% python3 -q
>>> import numpy as np
>>> np.set_printoptions(precision=2, suppress=True, linewidth=120, sign=" ")
>>> arr = np.array([[6, 5, 9, 2, 9], [9, 8, 1, 6, 8], [1, 9, 2, 8, 9], [4, 0, 3, 6, 4]])
>>> print(arr)
[[ 6  5  9  2  9]
 [ 9  8  1  6  8]
 [ 1  9  2  8  9]
 [ 4  0  3  6  4]]
>>> out = np.array([[-2, -1], [-1, 0], [0, 0], [-1, -2], [-1, -2]])
>>> print(np.linalg.matrix_rank(np.vstack([arr, out.T])))
5
>>> out @ arr
Traceback (most recent call last):
  File "<python-input-6>", line 1, in <module>
    out @ arr
    ~~~~^~~~~
ValueError: matmul: Input operand 1 has a mismatch in its core dimension 0, with gufunc signature (n?,k),(k,m?)->(n?,m?) (size 4 is different from 2)
>>> print(np.vstack([arr, out.T]).shape)
(6, 5)
>>> vec = np.array([0, 2, -2, 0, -2])
>>> print(arr @ np.eye(5)[3])
[ 2.  6.  8.  6.]
>>> print(np.sign((arr @ vec).round(6)))
[-1 -1 -1 -1]
>>> u, g = arr[1], arr[0]
>>> print(u @ u)
246
>>> print(u @ g)
187
>>> p = (u @ g) / (u @ u) * u
>>> print(np.round((g - p) @ u, 2))
0.0
>>> print(np.outer(u, g))
[[ 54  45  81  18  81]
 [ 48  40  72  16  72]
 [  6   5   9   2   9]
 [ 36  30  54  12  54]
 [ 48  40  72  16  72]]
>>> E = np.loadtxt("mat.csv", delimiter=",")
>>> print(E)
[[ 4. -3.  3.  2. -3.]
 [-3. 12. -9. -6.  9.]
 [ 3. -9. 12.  6. -9.]
 [ 2. -6.  6.  7. -6.]
 [-3.  9. -9. -6. 12.]]
>>> Q = E.astype(float).copy()
>>> for j in range(5):
...     Q[:, j] -= Q[:, :j] @ (Q[:, :j].T @ Q[:, j])
...     Q[:, j] /= np.linalg.norm(Q[:, j])
... 
>>> print(np.round(Q.T @ Q, 2) + 0)
[[ 1.  0.  0.  0.  0.]
 [ 0.  1.  0.  0.  0.]
 [ 0.  0.  1.  0.  0.]
 [ 0.  0.  0.  1.  0.]
 [ 0.  0.  0.  0.  1.]]
>>> print(round(float(np.abs(np.linalg.eigvals(E)).max()), 2))
35.0
>>> print(np.allclose(E, E.T))
True
>>> print(np.linalg.matrix_power(E, 3))
[[  1366.  -4017.   4017.   2678.  -4017.]
 [ -4017.  12078. -12051.  -8034.  12051.]
 [  4017. -12051.  12078.   8034. -12051.]
 [  2678.  -8034.   8034.   5383.  -8034.]
 [ -4017.  12051. -12051.  -8034.  12078.]]
